$ python3 -q
>>> import numpy as np
>>> import numpy.linalg as la
>>> np.set_printoptions(precision=2, suppress=True, linewidth=160)
>>> rnd = lambda a: np.round(a, 2) + 0
>>> W0 = np.load("block9.npy")
>>> W0
array([[ 0,  0,  0, -1,  0],
       [ 2,  1,  1, -2,  0],
       [ 0,  1, -2,  0, -2],
       [ 0,  0,  0,  0,  0],
       [ 0,  0,  0,  0,  0],
       [ 0,  0,  0,  2,  2],
       [ 0,  2,  0,  0,  0]])
>>> # rows 3 and 4 are equal
>>> x0 = np.array([2, 0, 2, 1, 2])
>>> rhs = W0 @ x0
>>> b, lr = np.zeros(5), 1 / la.norm(W0, 2) ** 2
>>> for i in range(30):
...     b -= lr * W0.T @ (W0 @ b - rhs)
...     if i % 10 == 0: print(i, round(la.norm(W0 @ b - rhs), 2))
... 
0 3.32
10 0.63
20 0.41
>>> rnd(b)
array([1.81, 0.03, 1.7 , 0.7 , 2.32])
>>> M2 = np.c_[W0[:, :3] @ np.array([[8, 6, 0], [9, 0, 3], [0, 7, 1]]), np.array([-1, 3, 8, 6, -8, -2, 8])]
>>> print(M2)
[[  0   0   0  -1]
 [ 25  19   4   3]
 [  9 -14   1   8]
 [  0   0   0   6]
 [  0   0   0  -8]
 [  0   0   0  -2]
 [ 18   0   6   8]]
>>> print(rnd(la.lstsq(W0, M2[:, 0])[0]))
[8. 9. 0. 0. 0.]
>>> x0 = np.array([0, 3, 1, 2, 1])
>>> rhs = W0 @ x0
>>> print(rnd(la.lstsq(W0, rhs)[0]))
[0. 3. 1. 2. 1.]
>>> rhs
array([-2,  0, -1,  0,  0,  6,  6])
>>> rnd(la.solve(W0.T @ W0, W0.T @ rhs))
array([0., 3., 1., 2., 1.])
>>> rng = np.random.default_rng(755736)
>>> rhs = rhs + 0.05 * rng.normal(size=7)
>>> rnd(rhs)
array([-1.98,  0.04, -0.97,  0.03, -0.05,  5.95,  6.06])
>>> b, *_ = la.lstsq(W0, rhs)
>>> rnd(W0.T @ (rhs - W0 @ b))
array([0., 0., 0., 0., 0.])
>>> print([round(float(la.norm(la.solve(W0.T @ W0 + lam * np.eye(5), W0.T @ rhs))), 2) for lam in (0, 1, 10, 100)])
[3.89, 3.1, 1.32, 0.21]
>>> b.round()
array([-0.,  3.,  1.,  2.,  1.])
>>> u = np.array([2, 0])
>>> np.array([np.convolve(row, u, "same") for row in W0])
array([[ 0,  0,  0, -2,  0],
       [ 4,  2,  2, -4,  0],
       [ 0,  2, -4,  0, -4],
       [ 0,  0,  0,  0,  0],
       [ 0,  0,  0,  0,  0],
       [ 0,  0,  0,  4,  4],
       [ 0,  4,  0,  0,  0]])
>>> feats = np.load("x.npy")
>>> feats
array([[ 9., 16.,  8., 12.,  4., 16.],
       [16., 69., 32., 48., 16., 64.],
       [ 8., 32., 21., 24.,  8., 32.],
       [12., 48., 24., 41., 12., 48.],
       [ 4., 16.,  8., 12.,  9., 16.],
       [16., 64., 32., 48., 16., 69.]])
>>> # symmetric, so the eigenvalues are real
>>> ev, vecs = la.eigh(feats)
>>> rnd(ev.sum()), np.trace(feats)
(np.float64(218.0), np.float64(218.0))
>>> rnd(ev)
array([  5.,   5.,   5.,   5.,   5., 193.])
>>> np.abs(vecs[:, -1]).round(6).argmax()
np.int64(1)
>>> rnd(la.eigvalsh(feats @ feats))
array([   25.,    25.,    25.,    25.,    25., 37249.])
>>> Q, Rm = la.qr(feats)
>>> rnd(Q @ Rm)
array([[ 9., 16.,  8., 12.,  4., 16.],
       [16., 69., 32., 48., 16., 64.],
       [ 8., 32., 21., 24.,  8., 32.],
       [12., 48., 24., 41., 12., 48.],
       [ 4., 16.,  8., 12.,  9., 16.],
       [16., 64., 32., 48., 16., 69.]])
>>> print(rnd(np.abs(np.diag(Rm))))
[28.58 20.32  5.56  5.97  5.08  6.16]
>>> left, s, vt = la.svd(feats)
>>> rnd(s)
array([193.,   5.,   5.,   5.,   5.,   5.])
>>> np.argmax(s[:-1] / (s[1:] + 1e-6)) + 1
np.int64(1)
>>> M2 = left[:, :1] @ np.diag(s[:1]) @ vt[:1]
>>> rnd(np.abs(feats - M2).max())
np.float64(4.89)
>>> la.matrix_rank(feats, rtol=0.05)
np.int64(1)
>>> print(rnd(la.norm(feats - M2) / la.norm(feats)))
0.06
>>> m1 = np.array([[-1.8, 0.2],
...     [-1.1, 1.4],
...     [-0.8, 0.8],
...     [1.3, -0.8],
...     [2.5, -0.1],
...     [-1.8, -1.6]])
>>> m1[2] = m1[4] + 0.1 * rng.normal(size=2)
>>> rnd(m1)
array([[-1.8 ,  0.2 ],
       [-1.1 ,  1.4 ],
       [ 2.63, -0.15],
       [ 1.3 , -0.8 ],
       [ 2.5 , -0.1 ],
       [-1.8 , -1.6 ]])
>>> idx = rng.permutation(2)
>>> M2 = m1[:, idx] * rng.choice([-1, 1], 2)
>>> print(rnd(M2))
[[ 1.8   0.2 ]
 [ 1.1   1.4 ]
 [-2.63 -0.15]
 [-1.3  -0.8 ]
 [-2.5  -0.1 ]
 [ 1.8  -1.6 ]]
>>> left, _, vt = la.svd(m1.T @ M2)
>>> rnd(left @ vt)
array([[-1.,  0.],
       [ 0.,  1.]])
>>> idx
array([0, 1])
>>> theta = np.radians(15)
>>> Rm = np.eye(2)
>>> Rm[0, 0] = Rm[1, 1] = np.cos(theta)
>>> Rm[0, 1], Rm[1, 0] = -np.sin(theta), np.sin(theta)
>>> rnd(Rm)
array([[ 0.97, -0.26],
       [ 0.26,  0.97]])
>>> M2 = m1 @ Rm.T
>>> np.allclose(m1 @ m1.T, M2 @ M2.T)
True
>>> rnd(np.abs(M2 - m1).max(axis=0))
array([0.48, 0.69])
>>> hat = m1 @ la.solve(m1.T @ m1, m1.T)
>>> rnd(hat)
array([[ 0.15,  0.13, -0.21, -0.12, -0.2 ,  0.1 ],
       [ 0.13,  0.41, -0.15, -0.26, -0.13, -0.35],
       [-0.21, -0.15,  0.31,  0.16,  0.29, -0.19],
       [-0.12, -0.26,  0.16,  0.19,  0.15,  0.14],
       [-0.2 , -0.13,  0.29,  0.15,  0.28, -0.19],
       [ 0.1 , -0.35, -0.19,  0.14, -0.19,  0.67]])
>>> rnd(np.diag(hat))
array([0.15, 0.41, 0.31, 0.19, 0.28, 0.67])
>>> A = np.array([[2, -1], [2, -1]])
>>> # rows 0 and 1 are equal
>>> r = la.matrix_rank(A)
>>> r
np.int64(1)
>>> N = la.svd(A)[2][r:].T
>>> [int(la.matrix_rank(np.delete(A, i, axis=0))) for i in range(2)]
[1, 1]
>>> [int(la.matrix_rank(A[:i])) for i in range(1, len(A) + 1)]
[1, 1]
>>> assert A == A.T
Traceback (most recent call last):
  File "<python-input-74>", line 1, in <module>
    assert A == A.T
           ^^^^^^^^
ValueError: The truth value of an array with more than one element is ambiguous. Use a.any() or a.all()
>>> np.allclose(A, A.T)
False
>>> la.matrix_power(A, 4)
array([[ 2, -1],
       [ 2, -1]])
>>> np.trace(A)
np.int64(1)
>>> (A + A.T) / 2
array([[ 2. ,  0.5],
       [ 0.5, -1. ]])
>>> A @ A
array([[ 2, -1],
       [ 2, -1]])
>>> F = np.loadtxt("case11.csv", delimiter=",")
>>> F
array([[4., 6., 3.],
       [6., 4., 4.],
       [3., 4., 2.]])
>>> # equal to its transpose
>>> rnd(np.abs(la.svd(feats)[2][-1]))
array([0.  , 0.51, 0.46, 0.3 , 0.31, 0.58])
>>> la.matrix_rank(feats, rtol=0.1)
np.int64(1)
>>> print(la.cond(feats) > 100)
False
>>> J = np.loadtxt("m.csv", delimiter=",")
>>> rnd(J)
array([[ 0.09,  0.55,  0.55,  0.18, -0.55, -0.18, -0.18],
       [ 0.55,  0.67, -0.33, -0.11,  0.33,  0.11,  0.11],
       [ 0.55, -0.33,  0.67, -0.11,  0.33,  0.11,  0.11],
       [ 0.18, -0.11, -0.11,  0.96,  0.11,  0.04,  0.04],
       [-0.55,  0.33,  0.33,  0.11,  0.67, -0.11, -0.11],
       [-0.18,  0.11,  0.11,  0.04, -0.11,  0.96, -0.04],
       [-0.18,  0.11,  0.11,  0.04, -0.11, -0.04,  0.96]])
>>> # keeps lengths
>>> ev, vecs = la.eigh(J)
>>> x0 = np.array([2, 2, 2, 2, 2, 1, 0])
>>> rnd(vecs * np.abs(ev) @ vecs.T)
array([[1., 0., 0., 0., 0., 0., 0.],
       [0., 1., 0., 0., 0., 0., 0.],
       [0., 0., 1., 0., 0., 0., 0.],
       [0., 0., 0., 1., 0., 0., 0.],
       [0., 0., 0., 0., 1., 0., 0.],
       [0., 0., 0., 0., 0., 1., 0.],
       [0., 0., 0., 0., 0., 0., 1.]])
>>> rnd(x0 @ J @ x0 / (x0 @ x0)), rnd(ev[0]), rnd(ev[-1])
(np.float64(0.98), np.float64(-1.0), np.float64(1.0))
>>> rnd(np.abs(J).sum(axis=1).max()), rnd(np.abs(ev).max())
(np.float64(2.27), np.float64(1.0))
>>> ev, vecs = la.eigh(J)
>>> rnd(vecs.T @ vecs)
array([[1., 0., 0., 0., 0., 0., 0.],
       [0., 1., 0., 0., 0., 0., 0.],
       [0., 0., 1., 0., 0., 0., 0.],
       [0., 0., 0., 1., 0., 0., 0.],
       [0., 0., 0., 0., 1., 0., 0.],
       [0., 0., 0., 0., 0., 1., 0.],
       [0., 0., 0., 0., 0., 0., 1.]])
>>> print(rnd(la.eigvalsh(J @ J)))
[1. 1. 1. 1. 1. 1. 1.]
>>> np.unique(ev.round(6) + 0, return_counts=True)[1]
array([1, 6])
>>> rnd(ev)
array([-1.,  1.,  1.,  1.,  1.,  1.,  1.])
>>> (ev > 1e-8).sum(), (ev < -1e-8).sum()
(np.int64(6), np.int64(1))
>>> rnd(ev.sum()), rnd(np.trace(J))
(np.float64(5.0), np.float64(5.0))
>>> rnd(la.norm(J, axis=0))
array([1., 1., 1., 1., 1., 1., 1.])
>>> rnd(J.T @ J)
array([[1., 0., 0., 0., 0., 0., 0.],
       [0., 1., 0., 0., 0., 0., 0.],
       [0., 0., 1., 0., 0., 0., 0.],
       [0., 0., 0., 1., 0., 0., 0.],
       [0., 0., 0., 0., 1., 0., 0.],
       [0., 0., 0., 0., 0., 1., 0.],
       [0., 0., 0., 0., 0., 0., 1.]])
>>> rnd(la.pinv(J))
array([[ 0.09,  0.55,  0.55,  0.18, -0.55, -0.18, -0.18],
       [ 0.55,  0.67, -0.33, -0.11,  0.33,  0.11,  0.11],
       [ 0.55, -0.33,  0.67, -0.11,  0.33,  0.11,  0.11],
       [ 0.18, -0.11, -0.11,  0.96,  0.11,  0.04,  0.04],
       [-0.55,  0.33,  0.33,  0.11,  0.67, -0.11, -0.11],
       [-0.18,  0.11,  0.11,  0.04, -0.11,  0.96, -0.04],
       [-0.18,  0.11,  0.11,  0.04, -0.11, -0.04,  0.96]])
>>> rnd(J[:, 5] @ J[:, 6])
np.float64(0.0)
>>> t3 = np.stack([J, 5 * J, J[::-1]])
>>> la.matrix_rank(t3)
array([7, 7, 7])
>>> t3.shape
(3, 7, 7)
>>> arr = np.load("run14.npy")
>>> arr
array([[-2, -1,  0,  1],
       [ 2,  3,  4,  5],
       [ 6,  7,  8,  9]])
>>> r = la.matrix_rank(arr)
>>> r
np.int64(2)
>>> N = la.svd(arr)[2][r:].T
>>> print([int(la.matrix_rank(np.delete(arr, i, axis=0))) for i in range(3)])
[2, 2, 2]
>>> print(np.allclose(arr @ N, 0))
True
>>> print([int(la.matrix_rank(arr[:i])) for i in range(1, len(arr) + 1)])
[1, 2, 2]
>>> rnd(N @ N.T)
array([[ 0.3, -0.4, -0.1,  0.2],
       [-0.4,  0.7, -0.2, -0.1],
       [-0.1, -0.2,  0.7, -0.4],
       [ 0.2, -0.1, -0.4,  0.3]])
>>> left, s, vt = la.svd(arr)
>>> rnd(s)
array([16.83,  2.6 ,  0.  ])
>>> M2 = left[:, :2] @ np.diag(s[:2]) @ vt[:2]
>>> rnd(np.abs(arr - M2).max())
np.float64(0.0)
>>> la.matrix_rank(M2)
np.int64(2)
>>> rnd(la.norm(arr - M2) / la.norm(arr))
np.float64(0.0)
>>> E = np.load("arr.npy")
>>> E
array([[1, 0, 0, 0, 0, 0, 0],
       [1, 1, 0, 0, 0, 0, 0],
       [0, 1, 1, 0, 0, 0, 0],
       [2, 1, 0, 1, 0, 0, 0],
       [2, 0, 0, 2, 1, 0, 0],
       [1, 1, 1, 2, 0, 1, 0],
       [0, 2, 1, 1, 2, 2, 1]])
>>> # triangular: eigenvalues sit on the diagonal
>>> rnd(la.norm(E, axis=0))
array([3.32, 2.83, 1.73, 3.16, 2.24, 2.24, 1.  ])
>>> rnd(la.norm(E[2] - E[4]))
np.float64(3.32)
>>> rnd(la.norm(E) ** 2 / la.norm(E, 2) ** 2)
np.float64(1.59)
>>> rnd(la.norm(E, 1)), rnd(la.norm(E, np.inf))
(np.float64(7.0), np.float64(9.0))
>>> def softmax(z):
...     e = np.exp(z - z.max(axis=-1, keepdims=True))
...     return e / e.sum(axis=-1, keepdims=True)
... 
>>> rnd(softmax(E).sum(axis=1))
array([1., 1., 1., 1., 1., 1., 1.])
>>> S = E @ E.T / np.sqrt(7)
>>> print(rnd(softmax(S)[4] @ E))
[1.58 0.53 0.26 1.58 0.66 0.32 0.08]
